$ ipython --no-banner

In [1]: import numpy as np

In [2]: import numpy.linalg as la

In [3]: np.set_printoptions(suppress=True, linewidth=140)

In [4]: J = np.load("dump.npy")

In [5]: J
Out[5]: 
array([[ 1.,  0.,  0.,  0.,  0.,  0.,  0.],
       [ 0.,  1.,  0.,  0.,  0.,  0.,  0.],
       [ 0.,  0.,  1.,  0.,  0.,  0.,  0.],
       [ 0.,  0.,  0.,  0.,  0., -1.,  0.],
       [ 0.,  0.,  0.,  0.,  1.,  0.,  0.],
       [ 0.,  0.,  0.,  1.,  0.,  0.,  0.],
       [ 0.,  0.,  0.,  0.,  0.,  0.,  1.]])

In [6]: f = np.array([2, 2, 2, 0, 2, 0, 0])

In [7]: out = J + np.outer(f, np.eye(7)[3])

In [8]: round(float(la.det(out) / la.det(J)), 2), round(1 + la.solve(J, f)[3], 2)
Out[8]: (1.0, np.float64(1.0))

In [9]: la.matrix_rank(out - J)
Out[9]: np.int64(1)

In [10]: la.matrix_rank(la.inv(out) - la.inv(J), tol=1e-8)
Out[10]: np.int64(1)

In [11]: theta = np.radians(36)

In [12]: Rm = np.eye(7)

In [13]: Rm[0, 0] = Rm[1, 1] = np.cos(theta)

In [14]: Rm[0, 1], Rm[1, 0] = -np.sin(theta), np.sin(theta)

In [15]: Rm.round(2)
Out[15]: 
array([[ 0.81, -0.59,  0.  ,  0.  ,  0.  ,  0.  ,  0.  ],
       [ 0.59,  0.81,  0.  ,  0.  ,  0.  ,  0.  ,  0.  ],
       [ 0.  ,  0.  ,  1.  ,  0.  ,  0.  ,  0.  ,  0.  ],
       [ 0.  ,  0.  ,  0.  ,  1.  ,  0.  ,  0.  ,  0.  ],
       [ 0.  ,  0.  ,  0.  ,  0.  ,  1.  ,  0.  ,  0.  ],
       [ 0.  ,  0.  ,  0.  ,  0.  ,  0.  ,  1.  ,  0.  ],
       [ 0.  ,  0.  ,  0.  ,  0.  ,  0.  ,  0.  ,  1.  ]])

In [16]: out = J @ Rm.T

In [17]: np.round(la.det(Rm), 2), np.round(np.trace(Rm), 2)
Out[17]: (np.float64(1.0), np.float64(6.62))

In [18]: def softmax(z):
    ...:     e = np.exp(z - z.max(axis=-1, keepdims=True))
    ...:     return e / e.sum(axis=-1, keepdims=True)
    ...: 

In [19]: np.round(softmax(10 * Rm[1]), 2) + 0
Out[19]: array([0.1, 0.9, 0. , 0. , 0. , 0. , 0. ])

In [20]: print(np.round(softmax(Rm[1] + 2), 2))
[0.2  0.25 0.11 0.11 0.11 0.11 0.11]

In [21]: print(np.round(softmax(Rm).sum(axis=1), 2))
[1. 1. 1. 1. 1. 1. 1.]

In [22]: scores = Rm @ Rm.T / np.sqrt(7)

In [23]: np.round(softmax(scores), 2)
Out[23]: 
array([[0.2 , 0.13, 0.13, 0.13, 0.13, 0.13, 0.13],
       [0.13, 0.2 , 0.13, 0.13, 0.13, 0.13, 0.13],
       [0.13, 0.13, 0.2 , 0.13, 0.13, 0.13, 0.13],
       [0.13, 0.13, 0.13, 0.2 , 0.13, 0.13, 0.13],
       [0.13, 0.13, 0.13, 0.13, 0.2 , 0.13, 0.13],
       [0.13, 0.13, 0.13, 0.13, 0.13, 0.2 , 0.13],
       [0.13, 0.13, 0.13, 0.13, 0.13, 0.13, 0.2 ]])

In [24]: f = np.array([0, 4, -2])

In [25]: rng = np.random.default_rng(66622)

In [26]: arr = np.outer(rng.normal(size=22), f) + 0.02 * rng.normal(size=(22, 3))

In [27]: arr.round(2) + 0
Out[27]: 
array([[-0.02,  6.71, -3.38],
       [ 0.01,  0.26, -0.14],
       [-0.02,  8.32, -4.13],
       [ 0.02, -3.07,  1.56],
       [ 0.01,  5.34, -2.64],
       [ 0.01, -3.57,  1.77],
       [ 0.04,  2.39, -1.2 ],
       [-0.04,  3.3 , -1.63],
       [-0.03, -6.71,  3.32],
       [ 0.  ,  3.74, -1.9 ],
       [-0.01,  0.35, -0.19],
       [-0.02, -4.94,  2.44],
       [ 0.  , -1.61,  0.79],
       [ 0.  , -3.26,  1.63],
       [ 0.  , -6.63,  3.33],
       [ 0.03, -3.46,  1.74],
       [ 0.  ,  3.45, -1.71],
       [ 0.03,  0.78, -0.44],
       [ 0.02,  2.65, -1.3 ],
       [ 0.02,  1.05, -0.53],
       [-0.02, -6.65,  3.33],
       [ 0.  , -0.89,  0.42]])

In [28]: vec = np.array([-9, 8, 2])

In [29]: target = arr @ vec

In [30]: np.round(la.lstsq(arr, target)[0], 2)
Out[30]: array([-9.,  8.,  2.])

In [31]: target = target + 0.05 * rng.normal(size=22)

In [32]: target.round(2)
Out[32]: 
array([ 47.16,   1.79,  58.48, -21.44,  37.29, -25.01,  16.44,  23.51, -46.77,  26.14,   2.57, -34.43, -11.19, -22.88, -46.27, -24.57,
        24.19,   5.21,  18.46,   7.14, -46.47,  -6.23])

In [33]: coef, *_ = la.lstsq(arr, target)

In [34]: [round(float(la.norm(la.solve(arr.T @ arr + lam * np.eye(3), arr.T @ target))), 2) for lam in (0, 1, 10, 100)]
Out[34]: [11.43, 6.25, 6.14, 5.22]

In [35]: coef.round()
Out[35]: array([-8.,  8.,  2.])

In [36]: coef.round(2)
Out[36]: array([-8.2 ,  7.8 ,  1.61])

In [37]: f, v = arr[12], arr[16]

In [38]: print(np.round(f @ f, 2))
3.21

In [39]: p = (f @ v) / (f @ f) * f

In [40]: round((v - p) @ f, 2)
Out[40]: np.float64(0.0)

In [41]: print(np.round(la.norm(f + v) ** 2 + la.norm(f - v) ** 2, 2))
36.02

In [42]: np.round(v - p, 2) + 0
Out[42]: array([-0.01,  0.  ,  0.  ])

In [43]: cen = (arr - arr.mean(axis=0)) / arr.std(axis=0)

In [44]: np.argwhere(np.abs(cen) > 2)
Out[44]: array([[7, 0]])

In [45]: np.round(cen.std(axis=0), 2)
Out[45]: array([1., 1., 1.])

In [46]: coef = la.lstsq(np.delete(cen, 2, axis=1), cen[:, 2])[0]

In [47]: round(1 - np.var(cen[:, 2] - np.delete(cen, 2, axis=1) @ coef), 2)
Out[47]: np.float64(1.0)

In [48]: np.abs(coef).argmax()
Out[48]: np.int64(1)

In [49]: d = la.norm(arr[:, None] - arr[None], axis=-1)

In [50]: np.unravel_index(d.round(6).argmax(), d.shape)
Out[50]: (np.int64(2), np.int64(8))

In [51]: print(d[:5, :5].round(2))
[[ 0.    7.21  1.77 10.96  1.56]
 [ 7.21  0.    8.99  3.74  5.65]
 [ 1.77  8.99  0.   12.73  3.34]
 [10.96  3.74 12.73  0.    9.39]
 [ 1.56  5.65  3.34  9.39  0.  ]]

In [52]: d.mean(axis=1).argmax()
Out[52]: np.int64(2)

In [53]: (d + 1e9 * np.eye(22)).round(6).argmin(axis=1)
Out[53]: array([ 4, 10,  0, 13,  0, 15, 18, 16, 20, 16,  1,  5, 21,  3, 20,  5,  7, 19,  6, 17, 14, 12])

In [54]: cov = arr.T @ arr

In [55]: np.round(np.diag(cov), 2)
Out[55]: array([  0.01, 400.01,  99.6 ])

In [56]: np.round(la.eigvalsh(cov)[::-1], 2)
Out[56]: array([499.6 ,   0.01,   0.01])

In [57]: (arr @ arr.T).shape
Out[57]: (22, 22)

In [58]: feats = np.loadtxt("data.csv", delimiter=",")

In [59]: feats
Out[59]: 
array([[-2.91, -0.38,  3.09, -2.07],
       [-2.22, -0.53,  3.78, -2.65],
       [-0.37,  0.34,  5.63,  0.43],
       [-3.4 , -2.11,  2.6 , -4.66],
       [-3.39,  0.33,  2.61, -1.81],
       [-3.01, -0.8 ,  2.99, -2.22],
       [-4.13, -2.86,  1.87, -5.35],
       [-1.5 ,  0.31,  4.5 , -0.72],
       [-3.52, -1.99,  2.48, -4.94],
       [-3.76, -2.34,  2.24, -3.31],
       [-3.92, -1.48,  2.08, -3.17],
       [-3.48, -0.29,  2.52, -1.18],
       [-2.26,  0.52,  3.74, -0.67],
       [-2.43,  1.18,  3.57,  1.05],
       [-1.23, -1.12,  4.77, -3.8 ],
       [-0.45,  0.83,  5.55,  1.13],
       [-3.72, -2.09,  2.28, -4.58],
       [-3.92, -4.22,  2.08, -7.11]])

In [60]: W2 = feats[[11, 2]].astype(float)

In [61]: for _ in range(7):
    ...:     z = la.norm(feats[:, None] - W2, axis=-1).argmin(axis=1)
    ...:     W2 = np.array([feats[z == j].mean(axis=0) for j in range(2)])
    ...: 

In [62]: z
Out[62]: array([0, 0, 1, 0, 0, 0, 0, 1, 0, 0, 0, 0, 1, 1, 0, 1, 0, 0])

In [63]: np.round(W2[1] - W2[0], 2)
Out[63]: array([1.88, 2.17, 1.88, 3.85])
